% ipython --no-banner

In [1]: import numpy as np

In [2]: np.set_printoptions(precision=2, suppress=True, linewidth=160, sign=" ")

In [3]: rnd = lambda a: np.round(a, 2) + 0

In [4]: F = np.loadtxt("sample14.csv", delimiter=",")

In [5]: print(F)
[[ 0.  0.  1.  0.  0.]
 [ 0.  0.  0.  0.  1.]
 [ 0.  1.  0.  0.  0.]
 [ 1.  0.  0.  0.  0.]
 [ 0.  0.  0.  1.  0.]]

In [6]: print(np.count_nonzero(F))
5

In [7]: print(rnd(np.linalg.norm(F)))
2.24

In [8]: print(F.sum(axis=1))
[ 1.  1.  1.  1.  1.]

In [9]: print(F.shape)
(5, 5)

In [10]: print(np.diff(F, axis=0))
[[ 0.  0. -1.  0.  1.]
 [ 0.  1.  0.  0. -1.]
 [ 1. -1.  0.  0.  0.]
 [-1.  0.  0.  1.  0.]]

In [11]: arr = np.load("mat.npy")

In [12]: print(arr)
[[ 0.9   1.1  -0.1   0.7   0.8   0.9  -1.   -0.9   1.2   1.9   0.7   1.2   0.7 ]
 [-0.4  -0.9  -1.   -2.7   0.1  -0.1   0.3  -1.1   0.4   0.4   0.   -1.2   0.  ]
 [-0.2  -1.5   0.2  -1.    0.3  -1.6  -0.6  -1.2   0.    0.3  -1.2   0.8   0.4 ]
 [ 1.2  -0.4   0.1  -0.4   0.2  -0.2   0.2  -1.4  -1.3  -0.1   0.6   0.5  -0.4 ]
 [-0.5  -0.1   1.2   0.7   1.1   2.2  -0.7   0.9  -0.1  -0.3   0.6   0.6  -0.1 ]
 [-0.49 -0.12  1.23  0.69  1.06  2.19 -0.72  0.93 -0.09 -0.32  0.63  0.61 -0.12]
 [-1.1  -2.1   0.2   0.5  -1.2  -0.3   2.9  -0.8   0.1   1.1  -1.4   0.2   0.9 ]
 [-0.8  -0.6  -0.3  -0.8  -1.4  -1.    0.9   0.2  -0.4  -0.3  -0.6   0.4   0.4 ]]

In [13]: blk = np.stack([arr, -1 * arr, arr[::-1]])

In [14]: print(rnd(np.linalg.norm(blk, axis=(1, 2))))
[ 9.48  9.48  9.48]

In [15]: print(rnd(np.einsum("bij,cij->bc", blk, blk)))
[[ 89.82 -89.82 -17.94]
 [-89.82  89.82  17.94]
 [-17.94  17.94  89.82]]

In [16]: print(blk.sum(axis=0))
[[-0.8  -0.6  -0.3  -0.8  -1.4  -1.    0.9   0.2  -0.4  -0.3  -0.6   0.4   0.4 ]
 [-1.1  -2.1   0.2   0.5  -1.2  -0.3   2.9  -0.8   0.1   1.1  -1.4   0.2   0.9 ]
 [-0.49 -0.12  1.23  0.69  1.06  2.19 -0.72  0.93 -0.09 -0.32  0.63  0.61 -0.12]
 [-0.5  -0.1   1.2   0.7   1.1   2.2  -0.7   0.9  -0.1  -0.3   0.6   0.6  -0.1 ]
 [ 1.2  -0.4   0.1  -0.4   0.2  -0.2   0.2  -1.4  -1.3  -0.1   0.6   0.5  -0.4 ]
 [-0.2  -1.5   0.2  -1.    0.3  -1.6  -0.6  -1.2   0.    0.3  -1.2   0.8   0.4 ]
 [-0.4  -0.9  -1.   -2.7   0.1  -0.1   0.3  -1.1   0.4   0.4   0.   -1.2   0.  ]
 [ 0.9   1.1  -0.1   0.7   0.8   0.9  -1.   -0.9   1.2   1.9   0.7   1.2   0.7 ]]

In [17]: print((blk @ arr.T).shape)
(3, 8, 8)

In [18]: print(np.linalg.matrix_rank(blk.reshape(3, -1)))
2

In [19]: W1 = np.array([[-2, -1, -1],
    ...:     [-2, 2, -1],
    ...:     [1, 2, 3],
    ...:     [0, 1, 2],
    ...:     [-2, 0, 2],
    ...:     [0, 3, 1],
    ...:     [-3, 3, 1],
    ...:     [0, 3, 2],
    ...:     [2, 1, 3],
    ...:     [3, 0, 0],
    ...:     [1, 3, 1],
    ...:     [-2, 2, 0],
    ...:     [2, 1, -1]])

In [20]: c = np.array([-2, -5, 1])

In [21]: act = np.maximum(arr @ W1 + c, 0)

In [22]: print(np.linalg.matrix_rank(act))
3

In [23]: print((act > 0).astype(int))
[[ 1  1  1]
 [ 1  0  0]
 [ 1  0  0]
 [ 0  0  0]
 [ 0  1  1]
 [ 0  1  1]
 [ 1  0  1]
 [ 0  0  0]]

In [24]: cent = np.array([[3, 3, 2], [3, 3, 1], [1, 1, 1]])

In [25]: print(rnd(act @ cent))
[[ 13.3   13.3    9.8 ]
 [  8.7    8.7    5.8 ]
 [  5.1    5.1    3.4 ]
 [  0.     0.     0.  ]
 [ 37.7   37.7   20.9 ]
 [ 38.11  38.11  21.11]
 [  7.8    7.8    6.  ]
 [  0.     0.     0.  ]]

In [26]: print((act @ cent).round(6).argmax(axis=1))
[ 0  0  0  0  0  0  0  0]

In [27]: print(W1 @ cent)
[[-10 -10  -6]
 [ -1  -1  -3]
 [ 12  12   7]
 [  5   5   3]
 [ -4  -4  -2]
 [ 10  10   4]
 [  1   1  -2]
 [ 11  11   5]
 [ 12  12   8]
 [  9   9   6]
 [ 13  13   6]
 [  0   0  -2]
 [  8   8   4]]

In [28]: rng = np.random.default_rng(66)

In [29]: other = arr + rng.integers(-2, 3, (8, 7)) @ rng.integers(-2, 3, (7, 13))

In [30]: print(rnd(other))
[[  8.9    6.1   -1.1   -9.3   -7.2    5.9    1.     1.1   -0.8    8.9    8.7    9.2   -5.3 ]
 [  1.6   -2.9  -13.    -6.7   -2.9   -5.1   -0.7   -4.1    6.4    3.4   -1.     5.8   -6.  ]
 [  3.8   -5.5    2.2    7.    -1.7    2.4    3.4    6.8    4.    -1.7   -3.2    2.8   -1.6 ]
 [ -1.8   -6.4    5.1    8.6    4.2    0.8    5.2    4.6   -4.3   -4.1   -3.4   -2.5    9.6 ]
 [ 12.5    5.9    9.2    3.7   -1.9    7.2   -0.7    7.9   -1.1   -0.3    6.6   -2.4   -9.1 ]
 [ -2.49  -5.12   2.23  -1.31   8.06   4.19   3.28  -9.07   3.91  -7.32  -3.37   4.61  -2.12]
 [  7.9    5.9    4.2   -2.5   -5.2    3.7    2.9    0.2    5.1   -0.9    6.6   -0.8  -12.1 ]
 [  8.2    2.4    4.7   -1.8   -5.4    6.    -1.1    3.2   -3.4    4.7    1.4    3.4   -6.6 ]]

In [31]: print(np.abs(other - arr).sum(axis=1))
[ 72.  55.  48.  63.  64.  54.  62.  54.]

In [32]: print(np.linalg.matrix_rank(other - arr, tol=1e-8))
7

In [33]: m1 = np.triu(rng.random((9, 9)) < 0.3, 1).astype(int)

In [34]: m1 = m1 + m1.T

In [35]: print(m1)
[[ 0  0  0  0  0  0  0  1  1]
 [ 0  0  0  0  1  0  0  1  0]
 [ 0  0  0  0  0  0  0  1  0]
 [ 0  0  0  0  1  1  0  1  1]
 [ 0  1  0  1  0  0  0  0  0]
 [ 0  0  0  1  0  0  0  0  1]
 [ 0  0  0  0  0  0  0  1  0]
 [ 1  1  1  1  0  0  1  0  0]
 [ 1  0  0  1  0  1  0  0  0]]

In [36]: Uu, s, VT = np.linalg.svd(m1)

In [37]: evecs = VT[:(s > 1e-8).sum()]

In [38]: x = m1[0] + 5 * m1[4] + rng.integers(2) * np.eye(9)[3]

In [39]: print(x)
[ 0.  5.  0.  5.  0.  0.  0.  1.  1.]

In [40]: print(np.allclose(evecs.T @ evecs @ x, x))
True

In [41]: print(rnd(evecs.T @ evecs))
[[ 1.   0.   0.   0.   0.   0.   0.   0.   0. ]
 [ 0.   1.   0.   0.   0.   0.   0.   0.   0. ]
 [ 0.   0.   0.5  0.   0.   0.   0.5  0.   0. ]
 [ 0.   0.   0.   1.   0.   0.   0.   0.   0. ]
 [ 0.   0.   0.   0.   1.   0.   0.   0.   0. ]
 [ 0.   0.   0.   0.   0.   1.   0.   0.   0. ]
 [ 0.   0.   0.5  0.   0.   0.   0.5  0.   0. ]
 [ 0.   0.   0.   0.   0.   0.   0.   1.   0. ]
 [ 0.   0.   0.   0.   0.   0.   0.   0.   1. ]]

In [42]: print(rnd(np.linalg.norm(x - evecs.T @ evecs @ x)))
0.0

In [43]: vals, evecs = np.linalg.eigh(m1)

In [44]: print(rnd(np.abs(evecs[:, -1])))
[ 0.3   0.26  0.17  0.5   0.26  0.31  0.17  0.48  0.38]

In [45]: print(rnd(vals))
[-2.66 -1.37 -1.   -0.59  0.    0.21  1.    1.53  2.88]

In [46]: print(np.unique(vals.round(6) + 0, return_counts=True)[1])
[ 1  1  1  1  1  1  1  1  1]

In [47]: print(np.abs(evecs[:, -1]).round(6).argmax())
3

In [48]: print(rnd(evecs.T @ evecs))
[[ 1.  0.  0.  0.  0.  0.  0.  0.  0.]
 [ 0.  1.  0.  0.  0.  0.  0.  0.  0.]
 [ 0.  0.  1.  0.  0.  0.  0.  0.  0.]
 [ 0.  0.  0.  1.  0.  0.  0.  0.  0.]
 [ 0.  0.  0.  0.  1.  0.  0.  0.  0.]
 [ 0.  0.  0.  0.  0.  1.  0.  0.  0.]
 [ 0.  0.  0.  0.  0.  0.  1.  0.  0.]
 [ 0.  0.  0.  0.  0.  0.  0.  1.  0.]
 [ 0.  0.  0.  0.  0.  0.  0.  0.  1.]]

In [49]: print(rnd(evecs @ np.diag(vals) @ evecs.T))
[[ 0.  0.  0.  0.  0.  0.  0.  1.  1.]
 [ 0.  0.  0.  0.  1.  0.  0.  1.  0.]
 [ 0.  0.  0.  0.  0.  0.  0.  1.  0.]
 [ 0.  0.  0.  0.  1.  1.  0.  1.  1.]
 [ 0.  1.  0.  1.  0.  0.  0.  0.  0.]
 [ 0.  0.  0.  1.  0.  0.  0.  0.  1.]
 [ 0.  0.  0.  0.  0.  0.  0.  1.  0.]
 [ 1.  1.  1.  1.  0.  0.  1.  0.  0.]
 [ 1.  0.  0.  1.  0.  1.  0.  0.  0.]]

In [50]: print((vals > 1e-8).sum(), (vals < -1e-8).sum())
4 4

In [51]: print(rnd(np.linalg.svd(m1, compute_uv=False)))
[ 2.88  2.66  1.53  1.37  1.    1.    0.59  0.21  0.  ]

In [52]: print(rnd(np.linalg.eigvalsh(m1 + 3 * np.eye(9))))
[ 0.34  1.63  2.    2.41  3.    3.21  4.    4.53  5.88]

In [53]: print(vals.sum(), np.trace(m1))
0.0 0
